$ ipython --no-banner

In [1]: import numpy as np

In [2]: import numpy.linalg as la

In [3]: np.set_printoptions(suppress=True, linewidth=120)

In [4]: def rnd(a):
   ...:     return np.round(a, 2) + 0
   ...: 

In [5]: A = np.array([[7.0, 2.0, -2.0], [2.0, 4.0, -1.0], [-2.0, -1.0, 4.0]])

In [6]: ev, vecs = la.eig(A)

In [7]: print(rnd(A @ vecs[:, 0] - ev[0] * vecs[:, 0]))
[0. 0. 0.]

In [8]: print(rnd(np.sort(la.eigvals(A @ A))))
[ 9.  9. 81.]

In [9]: print(rnd(np.prod(ev)))
81.0

In [10]: r0 = np.array([-2, 2, 0, 4, -5])

In [11]: rng = np.random.default_rng(397264)

In [12]: F = np.outer(rng.normal(size=29), r0) + 0.05 * rng.normal(size=(29, 5))

In [13]: print(rnd(F))
[[ 0.61 -0.66 -0.02 -1.    1.44]
 [ 1.59 -1.6  -0.02 -3.2   4.07]
 [-1.54  1.59 -0.04  3.21 -4.03]
 [ 1.59 -1.51  0.03 -3.04  3.81]
 [ 0.92 -0.93  0.03 -1.94  2.4 ]
 [ 1.03 -1.04 -0.01 -2.09  2.77]
 [ 1.77 -1.73  0.   -3.48  4.28]
 [ 0.85 -0.88 -0.09 -1.72  2.02]
 [-2.81  2.75 -0.08  5.33 -6.88]
 [-3.52  3.48 -0.07  7.05 -8.79]
 [ 0.55 -0.56 -0.09 -1.12  1.47]
 [ 1.48 -1.49  0.04 -3.01  3.8 ]
 [ 2.28 -2.34 -0.06 -4.45  5.77]
 [-0.41  0.45  0.07  0.72 -1.06]
 [-1.7   1.56 -0.01  3.33 -4.11]
 [ 2.69 -2.66 -0.03 -5.35  6.62]
 [-0.38  0.31  0.02  0.65 -0.88]
 [ 0.63 -0.5  -0.1  -1.13  1.33]
 [-0.75  0.75 -0.05  1.58 -2.04]
 [ 1.19 -1.13 -0.02 -2.37  2.89]
 [-1.76  1.81  0.    3.42 -4.49]
 [ 2.94 -2.91 -0.06 -5.84  7.22]
 [-2.04  2.06  0.01  4.15 -5.07]
 [ 1.69 -1.71 -0.02 -3.45  4.4 ]
 [-1.75  1.9   0.08  3.69 -4.63]
 [-2.2   2.19  0.01  4.46 -5.43]
 [ 2.02 -2.06 -0.02 -4.02  5.01]
 [ 0.44 -0.45 -0.01 -0.75  0.93]
 [ 2.1  -2.11  0.01 -4.27  5.22]]

In [14]: U, sv, VT = la.svd(F)

In [15]: print(rnd(sv))
[33.05  0.38  0.28  0.24  0.18]

In [16]: Y = U[:, :1] @ np.diag(sv[:1]) @ VT[:1]

In [17]: print(rnd(la.norm(F - Y) / la.norm(F)))
0.02

In [18]: Xc = F - F.mean(axis=0)

In [19]: U, sv, VT = la.svd(Xc, full_matrices=False)

In [20]: print(rnd((sv ** 2).sum() ** 2 / (sv ** 4).sum()))
1.0

In [21]: print((np.sign(U[:, 0]) == np.sign(U[0, 0])).astype(int))
[1 1 0 1 1 1 1 1 0 0 1 1 1 0 0 1 0 1 0 1 0 1 0 1 0 0 1 1 1]

In [22]: print(rnd(sv))
[32.71  0.38  0.26  0.24  0.18]

In [23]: print(rnd(la.norm(F) ** 2 / la.norm(F, 2) ** 2))
1.0

In [24]: print(rnd(la.norm(F, axis=0)))
[ 9.47  9.45  0.25 18.86 23.62]

In [25]: print(la.norm(F, axis=1).argmax())
9

In [26]: U, sv, VT = la.svd(F, full_matrices=False)

In [27]: print((sv > 1e-8).sum())
5

In [28]: print(rnd(VT @ VT.T))
[[1. 0. 0. 0. 0.]
 [0. 1. 0. 0. 0.]
 [0. 0. 1. 0. 0.]
 [0. 0. 0. 1. 0.]
 [0. 0. 0. 0. 1.]]

In [29]: Xc = F - F.mean(axis=0)

In [30]: vecs = la.svd(Xc)[2][:1]

In [31]: Y = Xc - Xc @ vecs.T @ vecs

In [32]: print(rnd(Y.std(axis=0)))
[0.04 0.04 0.04 0.06 0.04]

In [33]: print(rnd((Xc @ vecs.T).std(axis=0)))
[6.07]

In [34]: print(la.norm(Y, axis=1).round(6).argmax())
8

In [35]: print(rnd(np.cov(Xc @ vecs.T, rowvar=False)))
38.22

In [36]: W0 = np.loadtxt("block10.csv", delimiter=",")

In [37]: print(W0)
[[ 3.  0. -2.  1.]
 [ 2.  2. -4.  2.]
 [ 2.  2. -5.  3.]
 [ 2.  2. -6.  4.]]

In [38]: rk = la.matrix_rank(W0)

In [39]: print(rk)
3

In [40]: null = la.svd(W0)[2][rk:].T

In [41]: print([int(la.matrix_rank(np.delete(W0, i, axis=0))) for i in range(4)])
[2, 3, 3, 3]

In [42]: print(np.allclose(W0 @ null, 0))
True

In [43]: print(rnd(W0 @ null))
[[0.]
 [0.]
 [0.]
 [0.]]

In [44]: print([int(la.matrix_rank(W0[:, :j + 1])) for j in range(4)])
[1, 2, 3, 3]

In [45]: print(la.matrix_rank(W0.T @ W0), la.matrix_rank(W0 @ W0.T))
3 3

In [46]: print([int(la.matrix_rank(W0[:i])) for i in range(1, len(W0) + 1)])
[1, 2, 3, 3]

In [47]: Y = np.array([[3, 3], [0, 0], [0, 0], [3, 2]])

In [48]: print(Y.T @ W0.T)
[[12. 12. 15. 18.]
 [11. 10. 12. 14.]]

In [49]: print(np.einsum("ij,ij->i", W0, W0))
[14. 28. 42. 60.]

In [50]: feats = np.load("case5.npy")

In [51]: print(feats)
[[-1.  0.  0.  0.  0.]
 [ 0.  0.  0.  0.  1.]
 [ 0.  0. -1.  0.  0.]
 [ 0.  0.  0. -1.  0.]
 [ 0.  1.  0.  0.  0.]]

In [52]: r0 = np.array([3, 0, 0, 0, 1])

In [53]: Y = feats + np.outer(r0, np.eye(5)[3])

In [54]: print(la.matrix_rank(la.inv(Y) - la.inv(feats), tol=1e-8))
1

In [55]: print(rnd(la.det(Y) / la.det(feats)), rnd(1 + la.solve(feats, r0)[3]))
1.0 1.0

In [56]: print(rnd(la.pinv(feats)))
[[-1.  0.  0.  0.  0.]
 [ 0.  0.  0.  0.  1.]
 [ 0.  0. -1.  0.  0.]
 [ 0.  0.  0. -1.  0.]
 [ 0.  1.  0.  0.  0.]]

In [57]: print(feats @ feats.T)
[[1. 0. 0. 0. 0.]
 [0. 1. 0. 0. 0.]
 [0. 0. 1. 0. 0.]
 [0. 0. 0. 1. 0.]
 [0. 0. 0. 0. 1.]]

In [58]: print(rnd(la.norm(feats, axis=0)))
[1. 1. 1. 1. 1.]
